In [1]: import numpy as np

In [2]: np.set_printoptions(precision=3, suppress=True, linewidth=200, legacy="1.25")

In [3]: rnd = lambda a: np.round(a, 3) + 0

In [4]: K = np.loadtxt("test15.csv", delimiter=",")

In [5]: print(K)
[[ 0.  0.  0.]
 [ 0.  0.  0.]
 [ 0.  0.  0.]
 [ 2. -3. -3.]
 [ 0.  0.  0.]
 [ 0.  0.  0.]
 [-1.  3. -3.]
 [ 0.  0.  0.]
 [ 0.  0.  0.]
 [ 0.  0.  0.]
 [ 0.  0.  0.]
 [-1.  3. -3.]
 [ 0.  0.  0.]
 [-1.  3. -3.]
 [ 0.  0.  0.]
 [ 0.  0.  0.]
 [-1.  0. -3.]
 [-1.  3. -3.]
 [ 0.  0.  0.]
 [-4.  6. -3.]
 [-4.  6. -3.]
 [ 0.  0.  0.]
 [ 2. -3. -3.]
 [ 1.  0. -6.]
 [ 0.  0.  0.]
 [-3.  3.  0.]]

In [6]: # rows 0 and 1 are equal

In [7]: cen = (K - K.mean(axis=0)) / K.std(axis=0)

In [8]: rnd(cen.std(axis=0))
Out[8]: array([1., 1., 1.])

In [9]: coef = np.linalg.lstsq(np.delete(cen, 0, axis=1), cen[:, 0])[0]

In [10]: rnd(1 - np.var(cen[:, 0] - np.delete(cen, 0, axis=1) @ coef))
Out[10]: 0.902

In [11]: print(np.abs(coef).argmax())
0

In [12]: U, sigma, Vh = np.linalg.svd(K, full_matrices=False)

In [13]: rnd(U.T @ U)
Out[13]: 
array([[1., 0., 0.],
       [0., 1., 0.],
       [0., 0., 1.]])

In [14]: rnd(Vh @ Vh.T)
Out[14]: 
array([[1., 0., 0.],
       [0., 1., 0.],
       [0., 0., 1.]])

In [15]: out = np.c_[K[:, :1] @ np.array([[3]]), np.array([2, 0, 1, 2, 1, 1, 2, 2, 1, 2, 1, 0, 1, 0, 0, 1, 0, 2, 1, 1, 2, 2, 2, 2, 0, 1])]

In [16]: out
Out[16]: 
array([[  0.,   2.],
       [  0.,   0.],
       [  0.,   1.],
       [  6.,   2.],
       [  0.,   1.],
       [  0.,   1.],
       [ -3.,   2.],
       [  0.,   2.],
       [  0.,   1.],
       [  0.,   2.],
       [  0.,   1.],
       [ -3.,   0.],
       [  0.,   1.],
       [ -3.,   0.],
       [  0.,   0.],
       [  0.,   1.],
       [ -3.,   0.],
       [ -3.,   2.],
       [  0.,   1.],
       [-12.,   1.],
       [-12.,   2.],
       [  0.,   2.],
       [  6.,   2.],
       [  3.,   2.],
       [  0.,   0.],
       [ -9.,   1.]])

In [17]: rnd(np.linalg.norm(out - K @ np.linalg.lstsq(K, out)[0], axis=0))
Out[17]: array([0.   , 5.707])

In [18]: np.linalg.matrix_rank(np.c_[K, out])
Out[18]: 4

In [19]: np.linalg.matrix_rank(out)
Out[19]: 2

In [20]: cen = K - K.mean(axis=0)

In [21]: V = np.linalg.svd(cen)[2][:2]

In [22]: out = cen - cen @ V.T @ V

In [23]: rnd((cen @ V.T).std(axis=0))
Out[23]: array([2.567, 1.626])

In [24]: rnd(np.linalg.norm(out) / np.linalg.norm(cen))
Out[24]: 0.118

In [25]: W2 = K[[10, 20]].astype(float)

In [26]: for _ in range(5):
    ...:     labels = np.linalg.norm(K[:, None] - W2, axis=-1).argmin(axis=1)
    ...:     W2 = np.array([K[labels == j].mean(axis=0) for j in range(2)])
    ...: 

In [27]: labels
Out[27]: array([0, 0, 0, 0, 0, 0, 1, 0, 0, 0, 0, 1, 0, 1, 0, 0, 0, 1, 0, 1, 1, 0, 0, 0, 0, 1])

In [28]: np.abs(W2[1] - W2[0]).argmax()
Out[28]: 1

In [29]: print(rnd(W2[1] - W2[0]))
[-2.353  4.173 -1.782]

In [30]: out = np.array([[3, 3, 1, 3], [0, 0, 2, 0], [2, 1, 2, 1], [2, 3, 0, 1]])

In [31]: A = np.triu(out)

In [32]: A
Out[32]: 
array([[3, 3, 1, 3],
       [0, 0, 2, 0],
       [0, 0, 2, 1],
       [0, 0, 0, 1]])

In [33]: # rows and columns are dependent

In [34]: rk = np.linalg.matrix_rank(A)

In [35]: rk
Out[35]: 3

In [36]: N = np.linalg.svd(A)[2][rk:].T

In [37]: [int(np.linalg.matrix_rank(A[:, :j + 1])) for j in range(4)]
Out[37]: [1, 1, 2, 3]

In [38]: [int(np.linalg.matrix_rank(A[:i])) for i in range(1, len(A) + 1)]
Out[38]: [1, 2, 3, 3]

In [39]: rnd(A @ N)
Out[39]: 
array([[0.],
       [0.],
       [0.],
       [0.]])

In [40]: rnd(N[:, 0] / N[np.abs(N[:, 0]).round(6).argmax(), 0])
Out[40]: array([ 1., -1.,  0.,  0.])

In [41]: np.linalg.matrix_rank(A.T @ A), np.linalg.matrix_rank(A @ A.T)
Out[41]: (3, 3)
